% python3 -q
>>> import numpy as np
>>> np.set_printoptions(suppress=True, linewidth=120)
>>> def rd(a):
...     return np.round(a, 1) + 0
... 
>>> W0 = np.load("mat.npy")
>>> W0
array([[ 1, -1,  1, -1],
       [ 1,  0,  0,  0],
       [ 1,  1,  1,  1]])
>>> t = np.radians(135)
>>> R = np.eye(4)
>>> R[3, 3] = R[1, 1] = np.cos(t)
>>> R[3, 1], R[1, 3] = -np.sin(t), np.sin(t)
>>> rd(R)
array([[ 1. ,  0. ,  0. ,  0. ],
       [ 0. , -0.7,  0. ,  0.7],
       [ 0. ,  0. ,  1. ,  0. ],
       [ 0. , -0.7,  0. , -0.7]])
>>> other = W0 @ R.T
>>> rd(np.linalg.svd(W0, compute_uv=False)), rd(np.linalg.svd(other, compute_uv=False))
(array([2.1, 2. , 0.7]), array([2.1, 2. , 0.7]))
>>> rd(np.abs(other - W0).max(axis=0))
array([0. , 1. , 0. , 2.4])
>>> np.allclose(np.linalg.norm(W0, axis=1), np.linalg.norm(other, axis=1))
True
>>> rd(np.linalg.det(R)), rd(np.trace(R))
(np.float64(1.0), np.float64(0.6))
>>> np.allclose(W0 @ W0.T, other @ other.T)
True
>>> rng = np.random.default_rng(431178)
>>> lab = rng.permutation(4)
>>> lab
array([2, 3, 0, 1])
>>> other = R[lab][:, lab]
>>> rd(np.sort(np.abs(np.linalg.eigvals(other))))
array([1., 1., 1., 1.])
>>> np.allclose(other, R)
False
>>> U, sv, Vt = np.linalg.svd(W0, full_matrices=False)
>>> (sv > 1e-8).sum()
np.int64(3)
>>> rd(sv / sv[0])
array([1. , 0.9, 0.3])
>>> def softmax(z):
...     e = np.exp(z - z.max(axis=-1, keepdims=True))
...     return e / e.sum(axis=-1, keepdims=True)
... 
>>> rd(softmax(W0[1] + 3))
array([0.5, 0.2, 0.2, 0.2])
>>> rd(softmax(W0[1]))
array([0.5, 0.2, 0.2, 0.2])
>>> S = W0 @ W0.T / np.sqrt(4)
>>> rd(softmax(S + np.triu(np.full(S.shape, -np.inf), 1)))
array([[1. , 0. , 0. ],
       [0.5, 0.5, 0. ],
       [0.1, 0.2, 0.7]])
>>> rd(softmax(S)[1] @ W0)
array([1. , 0. , 0.7, 0. ])
>>> t3 = np.stack([W0, 5 * W0, W0[::-1]])
>>> rd(np.linalg.norm(t3, axis=(1, 2)))
array([ 3., 15.,  3.])
>>> mat = np.load("sample13.npy")
>>> mat
array([[0, 1, 0],
       [1, 0, 1],
       [0, 1, 0]])
>>> (mat - mat.T) / 2
array([[0., 0., 0.],
       [0., 0., 0.],
       [0., 0., 0.]])
>>> np.allclose(mat, mat.T)
True
>>> rd(np.linalg.det(mat))
np.float64(0.0)
>>> (mat + mat.T) / 2
array([[0., 1., 0.],
       [1., 0., 1.],
       [0., 1., 0.]])
>>> np.argsort(-np.linalg.norm(mat, axis=0).round(6), kind="stable")[:3]
array([1, 0, 2])
>>> [round(float(x), 1) for x in np.linalg.svd(mat, compute_uv=False)[:3]]
[1.4, 1.4, 0.0]
>>> rd(np.trace(np.linalg.pinv(mat) @ mat))
np.float64(2.0)
>>> np.unique(mat.round(6), axis=0).shape
(2, 3)
>>> np.abs(np.diag(np.linalg.qr(mat)[1])) > 1e-9
array([ True,  True, False])
>>> other = np.array([[-2, 1], [-2, -5]])
>>> feats = np.triu(other, 1)
>>> feats
array([[0, 1],
       [0, 0]])
>>> rd(feats @ np.linalg.pinv(feats) @ feats)
array([[0., 1.],
       [0., 0.]])
>>> rd(np.trace(np.linalg.pinv(feats) @ feats))
np.float64(1.0)
>>> U, sv, Vt = np.linalg.svd(feats)
>>> sv
array([1., 0.])
>>> np.argmax(sv[:-1] / (sv[1:] + 1e-6)) + 1
np.int64(1)
>>> other = U[:, :1] @ np.diag(sv[:1]) @ Vt[:1]
>>> np.linalg.matrix_rank(other)
np.int64(1)
>>> rd(np.linalg.norm(feats - other) / np.linalg.norm(feats))
np.float64(0.0)
>>> other
array([[0., 1.],
       [0., 0.]])
>>> U, sv, Vt = np.linalg.svd(feats)
>>> vecs = Vt[:(sv > 1e-8).sum()]
>>> x = feats[0] + -1 * feats[1] + rng.integers(2) * np.eye(2)[0]
>>> x
array([1., 1.])
>>> vecs.T @ vecs
array([[0., 0.],
       [0., 1.]])
>>> np.allclose(vecs.T @ vecs @ x, x)
False
>>> [int(np.linalg.matrix_rank(np.linalg.matrix_power(feats, p))) for p in range(1, 3)]
[1, 0]
>>> np.linalg.matrix_rank(feats - feats[0, 0] * np.eye(2))
np.int64(1)
>>> np.prod(np.diag(feats)), rd(np.linalg.det(feats))
(np.int64(0), np.float64(0.0))
>>> np.linalg.matrix_power(feats - np.diag(np.diag(feats)), 2)
array([[0, 0],
       [0, 0]])
>>> M = np.load("x.npy")
>>> M
array([[-0.7, -0.4],
       [-0.9, -0.3],
       [ 0.4,  0.9],
       [-2. , -0.9],
       [-0.1,  2.4],
       [-0.9,  0.5]])
>>> t = np.radians(120)
>>> R = np.eye(2)
>>> R[0, 0] = R[1, 1] = np.cos(t)
>>> R[0, 1], R[1, 0] = -np.sin(t), np.sin(t)
>>> rd(R)
array([[-0.5, -0.9],
       [ 0.9, -0.5]])
>>> other = M @ R.T
>>> rd(np.linalg.svd(M, compute_uv=False)), rd(np.linalg.svd(other, compute_uv=False))
(array([3. , 2.2]), array([3. , 2.2]))
>>> np.allclose(M @ M.T, other @ other.T)
True
>>> rd(np.abs(other - M).max(axis=0))
array([3.8, 3.7])
>>> x = np.array([-3, 2])
>>> y = M @ x
>>> rd(y)
array([1.3, 2.1, 0.6, 4.2, 5.1, 3.7])
>>> rd(np.linalg.pinv(M) @ M)
array([[1., 0.],
       [0., 1.]])
>>> y = y + 0.1 * rng.normal(size=6)
>>> rd(y)
array([1.3, 2.1, 0.7, 4.2, 5.2, 3.8])
>>> b, *_ = np.linalg.lstsq(M, y)
>>> rd(np.linalg.norm(y - M @ b))
np.float64(0.1)
>>> b.round()
array([-3.,  2.])
>>> [round(float(np.linalg.norm(np.linalg.solve(M.T @ M + lam * np.eye(2), M.T @ y))), 2) for lam in (0, 1, 10, 100)]
[3.64, 3.03, 1.2, 0.17]
>>> x = np.array([-1, -7])
>>> a = np.maximum(M @ x, 0)
>>> rd(np.maximum(M @ (3 * x), 0))
array([10.5,  9. ,  0. , 24.9,  0. ,  0. ])
>>> np.flatnonzero(a > 1e-9)
array([0, 1, 3])
>>> np.maximum(M @ x, 0) - np.maximum(-M @ x, 0)
array([  3.5,   3. ,  -6.7,   8.3, -16.7,  -2.6])
>>> rd(M.T @ a)
array([-21.8,  -9.8])
>>> J = np.array([[2.7, -49.5, -16.0, -4.0, -15.4, 40.3],
...     [12.2, -37.1, -10.7, 6.7, 5.9, 11.3],
...     [34.8, -74.3, -17.0, -13.0, 14.5, 48.6],
...     [8.1, -46.2, -15.1, 7.8, -2.1, 18.8]])
>>> t = np.radians(90)
>>> R = np.eye(6)
>>> R[1, 1] = R[0, 0] = np.cos(t)
>>> R[1, 0], R[0, 1] = -np.sin(t), np.sin(t)
>>> rd(R)
array([[ 0.,  1.,  0.,  0.,  0.,  0.],
       [-1.,  0.,  0.,  0.,  0.,  0.],
       [ 0.,  0.,  1.,  0.,  0.,  0.],
       [ 0.,  0.,  0.,  1.,  0.,  0.],
       [ 0.,  0.,  0.,  0.,  1.,  0.],
       [ 0.,  0.,  0.,  0.,  0.,  1.]])
>>> other = J @ R.T
>>> rd(np.linalg.det(R)), np.trace(R)
(np.float64(1.0), np.float64(4.0))
>>> np.abs(other - J).max(axis=0)
array([109.1,  46.8,   0. ,   0. ,   0. ,   0. ])
>>> rd(np.linalg.svd(J, compute_uv=False)), rd(np.linalg.svd(other, compute_uv=False))
(array([133.1,  29.4,  21.6,   0.3]), array([133.1,  29.4,  21.6,   0.3]))
>>> X = np.loadtxt("m.csv", delimiter=",")
>>> X
array([[-2., -1.,  0.,  1.,  2.],
       [ 3.,  4.,  5.,  6.,  7.],
       [ 8.,  9., 10., 11., 12.]])
>>> U, sv, Vt = np.linalg.svd(X)
>>> np.argmax(sv[:-1] / (sv[1:] + 1e-6)) + 1
np.int64(2)
>>> other = U[:, :2] @ np.diag(sv[:2]) @ Vt[:2]
>>> rd(np.linalg.norm(X - other, 2)), rd(sv[2])
(np.float64(0.0), np.float64(0.0))
>>> np.linalg.matrix_rank(X, rtol=0.05)
np.int64(2)
>>> rd(np.abs(X - other).max())
np.float64(0.0)
>>> rd(other)
array([[-2., -1.,  0.,  1.,  2.],
       [ 3.,  4.,  5.,  6.,  7.],
       [ 8.,  9., 10., 11., 12.]])
>>> np.linalg.matrix_rank(other)
np.int64(2)
>>> rd(np.linalg.norm(X - other) / np.linalg.norm(X))
np.float64(0.0)
>>> arr = np.load("block0.npy")
>>> arr
array([[ -1,  -1,   6,   5,  -5],
       [  2,  -1,   0,   2,  -2],
       [  2,  -1,   0,   2,  -2],
       [  2,  -3,   8,  10, -10]])
>>> # rank 2
>>> U, sv, Vt = np.linalg.svd(arr)
>>> vecs = Vt[:(sv > 1e-8).sum()]
>>> x = arr[1] + -2 * arr[3] + rng.integers(2) * np.eye(5)[1]
>>> x
array([ -2.,   5., -16., -18.,  18.])
>>> rd(np.linalg.norm(x - vecs.T @ vecs @ x))
np.float64(0.0)
>>> np.allclose(vecs.T @ vecs @ x, x)
True
>>> rd(vecs.T @ vecs)
array([[ 0.6, -0.2, -0.4,  0.2, -0.2],
       [-0.2,  0.1,  0. , -0.1,  0.1],
       [-0.4,  0. ,  0.6,  0.2, -0.2],
       [ 0.2, -0.1,  0.2,  0.4, -0.4],
       [-0.2,  0.1, -0.2, -0.4,  0.4]])
>>> rd(np.diag(vecs.T @ vecs))
array([0.6, 0.1, 0.6, 0.4, 0.4])
>>> F = np.load("run10.npy")
>>> F
array([[-1.,  0.],
       [ 0., -1.]])
>>> # 2 blocks once reordered
>>> rk = np.linalg.matrix_rank(feats)
>>> rk
np.int64(1)
>>> ns = np.linalg.svd(feats)[2][rk:].T
>>> feats @ ns
array([[0.],
       [0.]])
>>> ns @ ns.T
array([[1., 0.],
       [0., 0.]])
>>> [int(np.linalg.matrix_rank(np.delete(feats, i, axis=0))) for i in range(2)]
[0, 1]
>>> ns[:, 0] / ns[np.abs(ns[:, 0]).round(6).argmax(), 0]
array([ 1., -0.])
>>> np.allclose(feats @ ns, 0)
True
>>> np.linalg.matrix_rank(F - F[0, 0] * np.eye(2))
np.int64(0)
>>> rd(np.sort(np.linalg.eigvals(F)))
array([-1., -1.])
>>> [int(np.linalg.matrix_rank(np.linalg.matrix_power(F, p))) for p in range(1, 3)]
[2, 2]
>>> F @ F
array([[1., 0.],
       [0., 1.]])
>>> x = np.array([-2, -2])
>>> a = np.maximum(F @ x, 0)
>>> a
array([2., 2.])
>>> np.maximum(F @ (3 * x), 0)
array([6., 6.])
